$ python -q
>>> import numpy as np
>>> from numpy import linalg as LA
>>> np.set_printoptions(suppress=True, linewidth=160)
>>> rnd = lambda a: np.round(a, 2) + 0
>>> rng = np.random.default_rng(80926)
>>> z = rng.integers(0, 2, 4)
>>> M = np.array([[-3, -1, 0, 3], [-2, 2, -3, -1], [3, 0, 3, -3], [-3, -2, 1, 1]]) * (z[:, None] == z)
>>> M
array([[-3,  0,  0,  0],
       [ 0,  2, -3, -1],
       [ 0,  0,  3, -3],
       [ 0, -2,  1,  1]])
>>> # 2 blocks once reordered
>>> z = rng.permutation(4)
>>> z
array([1, 2, 3, 0])
>>> Y = M[z][:, z]
>>> rnd(np.sort(np.abs(LA.eigvals(Y))))
array([0.71, 3.  , 4.1 , 4.1 ])
>>> np.diag(Y)
array([ 2,  3,  1, -3])
>>> np.allclose(Y, M)
False
>>> Y
array([[ 2, -3, -1,  0],
       [ 0,  3, -3,  0],
       [-2,  1,  1,  0],
       [ 0,  0,  0, -3]])
>>> cov = M.T @ M
>>> np.allclose(cov, cov.T)
True
>>> x = np.array([1, -2, -2, 1])
>>> h = np.maximum(M @ x, 0)
>>> M.T @ h
array([ 0, -4,  0,  2])
>>> rnd(np.tanh(M @ x))
array([-1.  ,  0.76, -1.  ,  1.  ])
>>> M * (h > 1e-9)[:, None]
array([[ 0,  0,  0,  0],
       [ 0,  2, -3, -1],
       [ 0,  0,  0,  0],
       [ 0, -2,  1,  1]])
>>> np.maximum(M @ (3 * x), 0)
array([0, 3, 0, 9])
>>> Y = np.array([[2, 5], [4, 3]])
>>> data = Y + Y.T
>>> data
array([[4, 9],
       [9, 6]])
>>> # equal to its transpose
>>> Y = data / LA.norm(data, axis=1, keepdims=True)
>>> cov = Y @ Y.T
>>> rnd(np.degrees(np.arccos(np.clip(cov[1, 0], -1, 1))))
np.float64(32.35)
>>> rnd(LA.norm(Y, axis=1))
array([1., 1.])
>>> rnd(cov)
array([[1.  , 0.84],
       [0.84, 1.  ]])
>>> rnd(cov[1])
array([0.84, 1.  ])
>>> M @ M
array([[  9,   0,   0,   0],
       [  0,   6, -16,   6],
       [  0,   6,   6, -12],
       [  0,  -6,  10,   0]])
>>> np.flatnonzero(LA.matrix_power((M != 0) + (M.T != 0) + np.eye(4), 4)[1])
array([1, 2, 3])
>>> (LA.matrix_power((M != 0) + (M.T != 0) + np.eye(4), 4) > 0).astype(int)
array([[1, 0, 0, 0],
       [0, 1, 1, 1],
       [0, 1, 1, 1],
       [0, 1, 1, 1]])
>>> rnd(LA.det(M))
np.float64(36.0)
>>> (M != 0).astype(int)
array([[1, 0, 0, 0],
       [0, 1, 1, 1],
       [0, 0, 1, 1],
       [0, 1, 1, 1]])
>>> rnd(np.sort(LA.eigvals(M).real))
array([-3.  , -0.71,  3.36,  3.36])
>>> Y = LA.inv(data)
>>> data @ Y
array([[1., 0.],
       [0., 1.]])
>>> np.allclose(Y, data.T)
False
>>> rnd(Y)
array([[-0.11,  0.16],
       [ 0.16, -0.07]])
>>> rnd(LA.inv(Y))
array([[4., 9.],
       [9., 6.]])
>>> W0 = np.loadtxt("x.csv", delimiter=",")
>>> W0
array([[ 2., -3., -3.],
       [-2.,  1.,  3.],
       [-4., -4., -1.]])
>>> r0 = np.array([-7, -7, 8])
>>> Y = W0 + np.outer(r0, np.eye(3)[0])
>>> LA.matrix_rank(LA.inv(Y) - LA.inv(W0), tol=1e-8)
np.int64(1)
>>> LA.matrix_rank(Y - W0)
np.int64(1)
>>> q, V = LA.qr(W0[:, :2])[0], LA.qr(W0[:, 2:])[0]
>>> sig = LA.svd(q.T @ V, compute_uv=False)
>>> rnd(LA.norm(q @ q.T - V @ V.T, 2))
np.float64(1.0)
>>> (sig > 0.9).sum()
np.int64(1)
>>> rnd(np.degrees(np.arccos(sig.clip(0, 1))))
array([15.75])
>>> x = np.array([2, 1, 2])
>>> rhs = W0 @ x
>>> rhs
array([ -5.,   3., -14.])
>>> rnd(LA.solve(W0, -3 * rhs))
array([-6., -3., -6.])
>>> proj = np.triu(np.array([[-2, -2, 0], [3, 6, -4], [9, 9, 3]]), 1) + np.eye(3)
>>> Y = proj @ W0 @ LA.inv(proj)
>>> LA.matrix_rank(Y)
np.int64(3)
>>> rnd(LA.det(Y))
np.float64(28.0)
>>> Y
array([[  6.,   7.,  19.],
       [ 14.,  45., 187.],
       [ -4., -12., -49.]])
>>> J = np.loadtxt("data.csv", delimiter=",")
>>> J
array([[2.05, 2.  , 6.  ],
       [5.  , 3.05, 1.  ],
       [2.  , 2.  , 6.05]])
>>> z = rng.permutation(3)
>>> z
array([2, 0, 1])
>>> Y = J[z][:, z]
>>> rnd(np.trace(Y))
np.float64(11.15)
>>> rnd(LA.det(Y)), rnd(LA.det(J[z]))
(np.float64(0.63), np.float64(0.63))
>>> Y
array([[6.05, 2.  , 2.  ],
       [6.  , 2.05, 2.  ],
       [1.  , 5.  , 3.05]])
>>> rnd(LA.eigvals(J))
array([9.82, 0.05, 1.28])
>>> rnd(np.einsum("ij,ji->", J, J))
np.float64(98.11)
>>> rnd(LA.norm(J, 2) / LA.norm(J))
np.float64(0.91)
>>> W1 = np.array([[-2, -4, -3, 2], [-5, -3, 0, 3], [2, 0, 2, 1]])
>>> coef = np.array([-2, 1, 2, -1])
>>> H = np.maximum(J @ W1 + coef, 0)
>>> rnd((H > 0).mean(axis=0))
array([0.  , 0.  , 0.67, 1.  ])
>>> rnd(H)
array([[ 0.  ,  0.  ,  7.85, 15.1 ],
       [ 0.  ,  0.  ,  0.  , 19.15],
       [ 0.  ,  0.  ,  8.1 , 15.05]])
>>> (H > 0).astype(int)
array([[0, 0, 1, 1],
       [0, 0, 0, 1],
       [0, 0, 1, 1]])
>>> Z = np.array([[0, 1, 0], [-2, 1, -1], [2, 2, -1], [-2, -1, -1]])
>>> (H @ Z).round(6).argmax(axis=1)
array([1, 1, 1])
>>> W1 @ Z
array([[ -2, -14,   5],
       [  0, -11,   0],
       [  2,   5,  -3]])
>>> rnd(H @ Z)
array([[-14.5 ,   0.6 , -22.95],
       [-38.3 , -19.15, -19.15],
       [-13.9 ,   1.15, -23.15]])
>>> rk = LA.matrix_rank(H)
>>> rk
np.int64(2)
>>> ns = LA.svd(H)[2][rk:].T
>>> [int(LA.matrix_rank(np.delete(H, i, axis=0))) for i in range(3)]
[2, 2, 2]
>>> rnd(H @ ns)
array([[0., 0.],
       [0., 0.],
       [0., 0.]])
>>> [int(LA.matrix_rank(H[:i])) for i in range(1, len(H) + 1)]
[1, 2, 2]
>>> ns.shape
(4, 2)
>>> LA.matrix_rank(H.T @ H), LA.matrix_rank(H @ H.T)
(np.int64(2), np.int64(2))
>>> rnd(ns @ ns.T)
array([[1., 0., 0., 0.],
       [0., 1., 0., 0.],
       [0., 0., 0., 0.],
       [0., 0., 0., 0.]])
>>> X = np.array([[0, 1, -3, -3, -2, -3],
...     [3, -3, 0, 0, 3, -2],
...     [-3, -1, 2, 3, 3, -3],
...     [-2, 2, 3, 1, 0, -3],
...     [3, 1, -2, -2, 0, 0],
...     [-1, 2, 1, -1, -2, 0]])
>>> X[4] = X[1]
>>> X
array([[ 0,  1, -3, -3, -2, -3],
       [ 3, -3,  0,  0,  3, -2],
       [-3, -1,  2,  3,  3, -3],
       [-2,  2,  3,  1,  0, -3],
       [ 3, -3,  0,  0,  3, -2],
       [-1,  2,  1, -1, -2,  0]])
>>> def softmax(z):
...     e = np.exp(z - z.max(axis=-1, keepdims=True))
...     return e / e.sum(axis=-1, keepdims=True)
... 
>>> rnd(softmax(X).sum(axis=1))
array([1., 1., 1., 1., 1., 1.])
>>> rnd(softmax(10 * X[0]))
array([0., 1., 0., 0., 0., 0.])
>>> rnd(softmax(X[0]))
array([0.25, 0.68, 0.01, 0.01, 0.03, 0.01])
>>> rnd(softmax(X[0] + -2))
array([0.25, 0.68, 0.01, 0.01, 0.03, 0.01])
>>> scores = X @ X.T / np.sqrt(6)
>>> rnd(softmax(scores)[0] @ X)
array([ 0.,  1., -3., -3., -2., -3.])
>>> softmax(scores).round(6).argmax(axis=1)
array([0, 1, 2, 3, 1, 5])
>>> rnd(softmax(scores + np.triu(np.full(scores.shape, -np.inf), 1)))
array([[1.  , 0.  , 0.  , 0.  , 0.  , 0.  ],
       [0.  , 1.  , 0.  , 0.  , 0.  , 0.  ],
       [0.  , 0.  , 1.  , 0.  , 0.  , 0.  ],
       [0.  , 0.  , 0.11, 0.89, 0.  , 0.  ],
       [0.  , 0.5 , 0.  , 0.  , 0.5 , 0.  ],
       [0.09, 0.  , 0.  , 0.21, 0.  , 0.7 ]])
